$ ipython --no-banner

In [1]: import numpy as np

In [2]: import numpy.linalg as la

In [3]: np.set_printoptions(precision=1, suppress=True, linewidth=140, sign=" ")

In [4]: A = np.array([[0, -3, 2, 3, 3],
   ...:     [0, -1, -3, 0, -3],
   ...:     [-2, -3, 1, 1, 3],
   ...:     [-3, -1, 2, 3, -2],
   ...:     [3, 0, -2, 0, -1]])

In [5]: print(A)
[[ 0 -3  2  3  3]
 [ 0 -1 -3  0 -3]
 [-2 -3  1  1  3]
 [-3 -1  2  3 -2]
 [ 3  0 -2  0 -1]]

In [6]: out = la.invert(A)
---------------------------------------------------------------------------
AttributeError                            Traceback (most recent call last)
Cell In[6], line 1
----> 1 out = la.invert(A)

AttributeError: module 'numpy.linalg' has no attribute 'invert'

In [7]: out = la.inv(A)

In [8]: print(round(float(la.slogdet(A)[0]), 1))
1.0

In [9]: left, sig, VT = la.svd(A)

In [10]: print(np.argmax(sig[:-1] / (sig[1:] + 1e-6)) + 1)
4

In [11]: out = left[:, :4] @ np.diag(sig[:4]) @ VT[:4]

In [12]: print(round(la.norm(A - out, 2), 1), round(sig[4], 1))
0.0 0.0

In [13]: print(out.round(1) + 0)
[[ 0. -3.  2.  3.  3.]
 [ 0. -1. -3.  0. -3.]
 [-2. -3.  1.  1.  3.]
 [-3. -1.  2.  3. -2.]
 [ 3.  0. -2.  0. -1.]]

In [14]: print(np.round(la.norm(A - out) / la.norm(A), 1))
0.0

In [15]: print(la.matrix_rank(out))
4

In [16]: O = A.astype(float).copy()

In [17]: for j in range(5):
    ...:     O[:, j] -= O[:, :j] @ (O[:, :j].T @ O[:, j])
    ...:     O[:, j] /= la.norm(O[:, j])
    ...: 

In [18]: print(O.round(1) + 0)
[[ 0.  -0.7  0.4  0.2  0.4]
 [ 0.  -0.2 -0.9  0.2  0.4]
 [-0.4 -0.5 -0.2 -0.5 -0.5]
 [-0.6  0.1  0.   0.7 -0.3]
 [ 0.6 -0.3 -0.1  0.4 -0.6]]

In [19]: print(np.round(O.T @ O, 1) + 0)
[[ 1.  0.  0.  0.  0.]
 [ 0.  1.  0.  0.  0.]
 [ 0.  0.  1.  0.  0.]
 [ 0.  0.  0.  1.  0.]
 [ 0.  0.  0.  0.  1.]]

In [20]: print(round(np.log10(la.cond(A))))
2

In [21]: print(np.abs(la.svd(A)[2][-1]))
[ 0.2  0.5  0.5  0.5  0.4]

In [22]: print(la.cond(A) > 100)
True

In [23]: x0 = np.array([-3, 0, 1, 0, 0])

In [24]: rhs = A @ x0

In [25]: beta, lr = np.zeros(5), 1 / la.norm(A, 2) ** 2

In [26]: for i in range(6):
    ...:     beta -= lr * A.T @ (A @ beta - rhs)
    ...:     if i % 1 == 0: print(i, round(la.norm(A @ beta - rhs), 1))
    ...: 
0 7.8
1 5.7
2 4.4
3 3.4
4 2.8
5 2.3

In [27]: print(round(float(la.cond(A)), 1))
294.2
